>>> import numpy as np
>>> import numpy.linalg as la
>>> np.set_printoptions(precision=2, suppress=True, linewidth=120)
>>> K = np.diag(20 * np.array([2, 0, -2])) + np.array([[0, 0, 4], [5, 0, 4], [5, 1, 5]])
>>> print(K)
[[ 40   0   4]
 [  5   0   4]
 [  5   1 -35]]
>>> x0 = np.array([-1, 0, -1])
>>> target = K @ x0
>>> print(target)
[-44  -9  30]
>>> print(la.solve(K, K[:, 1]))
[0. 1. 0.]
>>> print(la.solve(K, target))
[-1.  0. -1.]
>>> print(la.solve(K.T, K[2]))
[0. 0. 1.]
>>> feats = np.load("run3.npy")
>>> print(feats)
[[-11.97  -1.14   4.67]
 [-10.79  -0.59   6.13]
 [  1.07  -4.46  -6.5 ]
 [-11.44  -0.7    3.16]
 [ -8.87   2.57   4.43]
 [-12.46   0.31   3.48]
 [ -9.85  -0.44   2.67]
 [ -9.52   2.39   4.  ]
 [-11.61  -0.3    3.57]
 [-13.18  -0.67   2.15]
 [  0.51  -2.81  -4.98]
 [-11.19   0.65   5.75]
 [-10.67  -0.11   6.53]
 [ -9.41  -1.55   7.27]
 [-11.13  -0.19   3.88]
 [ -0.17  -4.66  -3.55]
 [-13.39  -0.62   4.34]
 [  3.44  -4.08  -2.7 ]
 [  3.94  -3.46  -4.17]
 [  2.86  -4.35  -4.95]
 [-11.06   1.04   5.65]
 [  2.83  -4.5   -6.71]
 [-10.85   0.73   5.45]
 [-11.7    0.76   4.42]
 [-11.56  -0.33   3.64]
 [  0.3   -3.96  -6.03]
 [  0.34  -4.9   -4.66]
 [-11.9    1.69   5.55]]
>>> A2 = np.array([[5, -9], [3, -1], [6, 4]])
>>> print(la.matrix_rank(feats @ A2))
2
>>> print(np.vstack([feats, A2.T]).shape)
(30, 3)
>>> G = np.cov(feats, rowvar=False)
>>> print(np.argwhere(np.triu(np.abs(np.corrcoef(feats.T)) > 0.8, 1)))
[[0 1]
 [0 2]
 [1 2]]
>>> print(round(float(np.corrcoef(feats[:, 2], feats[:, 1])[0, 1]), 2))
0.87
>>> print(np.argsort(-feats.std(axis=0).round(6), kind="stable"))
[0 2 1]
>>> print(G.shape)
(3, 3)
>>> print(np.corrcoef(feats.T))
[[ 1.   -0.85 -0.92]
 [-0.85  1.    0.87]
 [-0.92  0.87  1.  ]]
>>> print(G)
[[ 39.14 -12.19 -27.1 ]
 [-12.19   5.19   9.31]
 [-27.1    9.31  22.1 ]]
>>> print(np.polyfit(feats[:, 2], feats[:, 1], 1))
[ 0.42 -1.84]
>>> print(feats.std(axis=0))
[6.14 2.24 4.62]
